$ python -q
>>> import numpy as np
>>> from numpy import linalg as LA
>>> np.set_printoptions(precision=2, suppress=True, linewidth=160, legacy="1.25")
>>> M = np.load("case11.npy")
>>> M
array([[-3., -2.,  0.,  0.,  0.],
       [-2., -2., -2.,  0.,  0.],
       [ 0., -2.,  0., -2.,  0.],
       [ 0.,  0., -2.,  3., -2.],
       [ 0.,  0.,  0., -2.,  0.]])
>>> rng = np.random.default_rng(8584)
>>> lab = rng.permutation(5)
>>> lab
array([2, 1, 3, 4, 0])
>>> A2 = M[lab][:, lab]
>>> np.sort(np.abs(LA.eigvals(A2)))
array([0.85, 1.12, 2.11, 4.8 , 4.96])
>>> np.diag(A2)
array([ 0., -2.,  3.,  0., -3.])
>>> np.all(LA.eigvalsh(M) > 0)
False
>>> round(LA.eigvalsh(M).min(), 2)
-4.96
>>> feats = np.load("dump.npy")
>>> feats
array([[  3.29,  -1.82,  -1.37,  -1.08,   1.08,   0.09,   4.49,   1.66,   1.  ],
       [  2.16,   7.76,   1.15,   1.42,  -7.02,   3.35,  -6.89,  -8.27,  -8.17],
       [ -3.86,  11.39,  -8.34,  -3.13,   5.45,   3.43,  -4.32,   8.6 ,  -0.93],
       [  2.84,   2.43,   6.62,   4.59, -11.37,   1.81,  -7.73, -14.83,  -8.08],
       [  7.82,  15.67,  -9.06, -11.  ,   8.29,   1.31,   7.08,   8.33, -12.11],
       [-10.67,   3.43,   6.98,   5.81,  -6.66,   0.09, -16.05,  -9.06,  -2.78],
       [  4.77,  12.53,   2.42, -11.32,   7.03,  -6.18,   5.55,   0.04, -19.72],
       [ 12.68,  -0.16,   1.18,   0.13,  -7.68,   2.72,   4.62,  -9.36,  -7.05],
       [ -2.09,  11.29,   8.14,   5.28, -14.03,   3.4 , -18.06, -19.13, -14.25],
       [-29.74,  20.28,   5.5 ,   0.15,   5.07,  -3.77, -29.67,   0.62,  -9.29],
       [ -0.18,  10.24,  -4.69,   6.17, -10.65,   9.97, -14.05,  -7.06,  -1.34],
       [ -1.21,  -5.47,  -1.43,  -1.85,   6.09,  -2.59,   6.41,   7.03,   5.64],
       [ 17.42,  -0.51,  -6.8 ,  -4.67,  -0.21,   3.38,  15.22,   1.51,  -2.53],
       [-21.13,  25.28,   6.01,  -8.63,  10.39,  -8.34, -19.04,   2.19, -21.11],
       [ -6.76,  12.02,   3.79,   3.23,  -7.14,   2.67, -16.85,  -9.85,  -9.39],
       [-12.83, -15.53,   1.62,  12.77,  -4.98,   2.68,  -9.26,   0.73,  22.46],
       [ -8.53,   6.57,  -0.5 ,   8.77, -10.18,   7.61, -19.33,  -7.56,   2.56],
       [ -5.54,  -0.6 ,   9.68,  11.69, -17.02,   3.88, -18.72, -19.48,  -1.79],
       [  9.65, -21.68,  -3.12,   1.81,   2.5 ,  -0.87,  19.23,   7.13,  17.45],
       [-14.39,  10.94,   7.25,  -4.61,   6.55,  -7.78, -10.47,   0.23, -11.54],
       [-16.95,   8.91,   2.46,   8.84,  -7.95,   4.48, -25.36,  -6.91,   1.1 ],
       [-12.62,  19.21,  13.01,  -7.81,   4.46, -10.72, -13.68,  -8.36, -26.42],
       [ -3.75,  21.11,   4.1 ,  -8.4 ,   3.16,  -3.97,  -8.5 ,  -4.46, -23.53],
       [-10.6 ,   6.54,  -4.5 ,   7.09,  -5.29,   7.75, -17.02,  -0.1 ,   6.87],
       [ 17.32,   3.73, -14.93, -13.17,  13.87,   0.88,  24.76,  17.9 ,  -1.44]])
>>> np.round(LA.norm(feats, 2) / LA.norm(feats), 2)
0.74
>>> LA.cond(feats) > 100
True
>>> [round(float(x), 2) for x in LA.svd(feats, compute_uv=False)[:3]]
[115.17, 81.19, 54.12]
>>> np.argsort(-LA.norm(feats, axis=0).round(6), kind="stable")[:3]
array([6, 1, 8])
>>> def softmax(z):
...     e = np.exp(z - z.max(axis=-1, keepdims=True))
...     return e / e.sum(axis=-1, keepdims=True)
... 
>>> np.round(softmax(feats[5]), 2) + 0
array([0.  , 0.02, 0.75, 0.23, 0.  , 0.  , 0.  , 0.  , 0.  ])
>>> softmax(feats).sum(axis=1)
array([1., 1., 1., 1., 1., 1., 1., 1., 1., 1., 1., 1., 1., 1., 1., 1., 1., 1., 1., 1., 1., 1., 1., 1., 1.])
>>> S = feats @ feats.T / np.sqrt(9)
>>> softmax(S)[5] @ feats
array([-29.74,  20.28,   5.5 ,   0.15,   5.07,  -3.77, -29.67,   0.62,  -9.29])
>>> softmax(S).round(6).argmax(axis=1)
array([24,  8, 13,  8, 24,  9, 21,  7,  8,  9,  8, 18, 24, 13,  9, 15, 20, 17, 18, 13,  9, 21, 13,  9, 24])
>>> lab = feats[:, 0] > np.median(feats[:, 0])
>>> f = feats[lab].mean(axis=0) - feats[~lab].mean(axis=0)
>>> np.argsort(-np.abs(f).round(6), kind="stable")
array([6, 0, 1, 2, 3, 7, 5, 8, 4])
>>> f
array([18.31, -7.13, -5.44, -3.96,  0.85,  1.59, 19.41,  2.85,  1.46])
>>> ((feats - feats.mean(axis=0)) @ f > 0).astype(int)
array([1, 1, 1, 1, 1, 0, 1, 1, 0, 0, 0, 1, 1, 0, 0, 0, 0, 0, 1, 0, 0, 0, 0, 0, 1])
>>> A2 = np.c_[feats[:, :3] @ np.array([[-8, -1, -2], [-1, -8, -9], [-5, -7, -9]]), np.array([3, -3, 3, -1, -2, -2, 1, -1, -1, -2, 3, -1, -3, -3, -1, -1, -2, -1, 2, 2, 3, 2, 3, 0, -1])]
>>> A2
array([[ -17.65,   20.86,   22.13,    3.  ],
       [ -30.79,  -72.29,  -84.51,   -3.  ],
       [  61.19,  -28.88,  -19.73,    3.  ],
       [ -58.25,  -68.62,  -87.13,   -1.  ],
       [ -32.93,  -69.76,  -75.13,   -2.  ],
       [  47.03,  -65.63,  -72.35,   -2.  ],
       [ -62.79, -121.95, -144.09,    1.  ],
       [-107.18,  -19.66,  -34.54,   -1.  ],
       [ -35.27, -145.21, -170.69,   -1.  ],
       [ 190.14, -171.  , -172.54,   -2.  ],
       [  14.65,  -48.91,  -49.59,    3.  ],
       [  22.3 ,   54.98,   64.52,   -1.  ],
       [-104.85,   34.26,   30.95,   -3.  ],
       [ 113.71, -223.18, -239.35,   -3.  ],
       [  23.11, -115.93, -128.77,   -1.  ],
       [ 110.07,  125.73,  150.85,   -1.  ],
       [  64.17,  -40.53,  -37.57,   -2.  ],
       [  -3.48,  -57.42,  -70.64,   -1.  ],
       [ -39.92,  185.63,  203.9 ,    2.  ],
       [  67.93, -123.88, -134.93,    2.  ],
       [ 114.39,  -71.55,  -68.43,    3.  ],
       [  16.7 , -232.13, -264.74,    2.  ],
       [ -11.61, -193.83, -219.39,    3.  ],
       [ 100.76,  -10.22,    2.84,    0.  ],
       [ -67.64,   57.35,   66.16,   -1.  ]])
>>> LA.norm(LA.qr(feats)[0].T @ A2, axis=0) ** 2 / ((A2 ** 2).sum(axis=0) + 1e-12)
array([1.  , 1.  , 1.  , 0.29])
>>> np.round(LA.lstsq(feats, A2[:, 0])[0], 2) + 0
array([-8., -1., -5.,  0.,  0.,  0.,  0.,  0.,  0.])
>>> Q, R = LA.qr(feats)
>>> np.trace(Q @ Q.T)
9.0
>>> round(abs(R[0, 0]), 2), round(LA.norm(feats[:, 0]), 2)
(59.36, 59.36)
>>> Q.shape, R.shape
((25, 9), (9, 9))
>>> A = np.load("w.npy")
>>> A.round(2) + 0
array([[ 0.91,  0.12,  0.16, -0.04, -0.04,  0.12,  0.12, -0.03, -0.04, -0.08,  0.08, -0.04],
       [ 0.12,  0.7 , -0.2 , -0.01,  0.06, -0.16, -0.16, -0.09,  0.21, -0.09,  0.05,  0.19],
       [ 0.16, -0.2 ,  0.61,  0.13,  0.06,  0.03, -0.31,  0.12, -0.02,  0.15,  0.06,  0.12],
       [-0.04, -0.01,  0.13,  0.92, -0.01, -0.07,  0.11, -0.1 ,  0.09, -0.12,  0.  ,  0.01],
       [-0.04,  0.06,  0.06, -0.01,  0.98,  0.07,  0.05, -0.01, -0.02, -0.03,  0.05, -0.01],
       [ 0.12, -0.16,  0.03, -0.07,  0.07,  0.48,  0.03, -0.1 ,  0.19,  0.03, -0.39, -0.03],
       [ 0.12, -0.16, -0.31,  0.11,  0.05,  0.03,  0.76,  0.1 , -0.02,  0.12,  0.05,  0.09],
       [-0.03, -0.09,  0.12, -0.1 , -0.01, -0.1 ,  0.1 ,  0.83,  0.18, -0.2 ,  0.05,  0.08],
       [-0.04,  0.21, -0.02,  0.09, -0.02,  0.19, -0.02,  0.18,  0.75,  0.2 , -0.03, -0.15],
       [-0.08, -0.09,  0.15, -0.12, -0.03,  0.03,  0.12, -0.2 ,  0.2 ,  0.7 ,  0.2 ,  0.14],
       [ 0.08,  0.05,  0.06,  0.  ,  0.05, -0.39,  0.05,  0.05, -0.03,  0.2 ,  0.54, -0.19],
       [-0.04,  0.19,  0.12,  0.01, -0.01, -0.03,  0.09,  0.08, -0.15,  0.14, -0.19,  0.82]])
>>> lab = rng.permutation(12)
>>> lab
array([ 6,  5,  9,  7,  2,  8,  1, 10,  4,  3,  0, 11])
>>> A2 = A[lab][:, lab]
>>> round(float(LA.det(A2)), 2), np.round(LA.det(A[lab]), 2)
(-0.0, -0.0)
>>> np.diag(A2)
array([0.76, 0.48, 0.7 , 0.83, 0.61, 0.75, 0.7 , 0.54, 0.98, 0.92, 0.91, 0.82])
>>> F = np.loadtxt("x.csv", delimiter=",")
>>> F
array([[ -0.01,  -1.14,  -1.14],
       [  0.  ,  -3.64,  -3.66],
       [ -0.01,   2.31,   2.29],
       [  0.  ,  -0.45,  -0.46],
       [  0.02,   7.7 ,   7.63],
       [  0.05,   4.88,   4.92],
       [  0.02,   0.38,   0.35],
       [  0.  ,   1.84,   1.89],
       [  0.01,  -4.51,  -4.45],
       [ -0.03,   1.84,   1.81],
       [  0.01,   0.38,   0.41],
       [  0.02,  -0.18,  -0.15],
       [ -0.05,  -0.05,  -0.03],
       [  0.  , -10.21, -10.25],
       [  0.02,  -7.43,  -7.44],
       [ -0.02,   0.72,   0.75],
       [  0.01,  -0.62,  -0.62],
       [ -0.01,   2.97,   2.97],
       [  0.03,   0.6 ,   0.63],
       [  0.  ,   2.83,   2.77],
       [  0.01,  -1.25,  -1.27],
       [ -0.01,   0.9 ,   0.96]])
>>> basis = F[[0, 2]].astype(float)
>>> for _ in range(5):
...     lab = LA.norm(F[:, None] - basis, axis=-1).argmin(axis=1)
...     basis = np.array([F[lab == j].mean(axis=0) for j in range(2)])
... 
>>> lab
array([1, 0, 1, 1, 1, 1, 1, 1, 0, 1, 1, 1, 1, 0, 0, 1, 1, 1, 1, 1, 1, 1])
>>> np.abs(basis[1] - basis[0]).argmax()
2
>>> np.bincount(lab)
array([ 4, 18])
>>> basis[1] - basis[0]
array([-0.01,  7.76,  7.77])
>>> Xs = F - F.mean(axis=0)
>>> V = LA.svd(Xs)[2][:1]
>>> A2 = Xs - Xs @ V.T @ V
>>> (Xs @ V.T).std(axis=0)
array([5.31])
>>> LA.norm(A2, axis=1).round(6).argmax()
12
>>> np.cov(Xs @ V.T, rowvar=False)
array(29.55)
>>> lab = rng.permutation(3)
>>> A2 = F[:, lab] * rng.choice([-1, 1], 3)
>>> A2
array([[ -1.14,   1.14,   0.01],
       [ -3.64,   3.66,  -0.  ],
       [  2.31,  -2.29,   0.01],
       [ -0.45,   0.46,  -0.  ],
       [  7.7 ,  -7.63,  -0.02],
       [  4.88,  -4.92,  -0.05],
       [  0.38,  -0.35,  -0.02],
       [  1.84,  -1.89,  -0.  ],
       [ -4.51,   4.45,  -0.01],
       [  1.84,  -1.81,   0.03],
       [  0.38,  -0.41,  -0.01],
       [ -0.18,   0.15,  -0.02],
       [ -0.05,   0.03,   0.05],
       [-10.21,  10.25,  -0.  ],
       [ -7.43,   7.44,  -0.02],
       [  0.72,  -0.75,   0.02],
       [ -0.62,   0.62,  -0.01],
       [  2.97,  -2.97,   0.01],
       [  0.6 ,  -0.63,  -0.03],
       [  2.83,  -2.77,  -0.  ],
       [ -1.25,   1.27,  -0.01],
       [  0.9 ,  -0.96,   0.01]])
>>> left, _, Vt = LA.svd(F.T @ A2)
>>> np.round(LA.lstsq(F, A2)[0], 2) + 0
array([[ 0.,  0., -1.],
       [ 1.,  0.,  0.],
       [ 0., -1.,  0.]])
>>> np.round(left @ Vt, 2) + 0
array([[ 0.,  0., -1.],
       [ 1.,  0.,  0.],
       [ 0., -1.,  0.]])
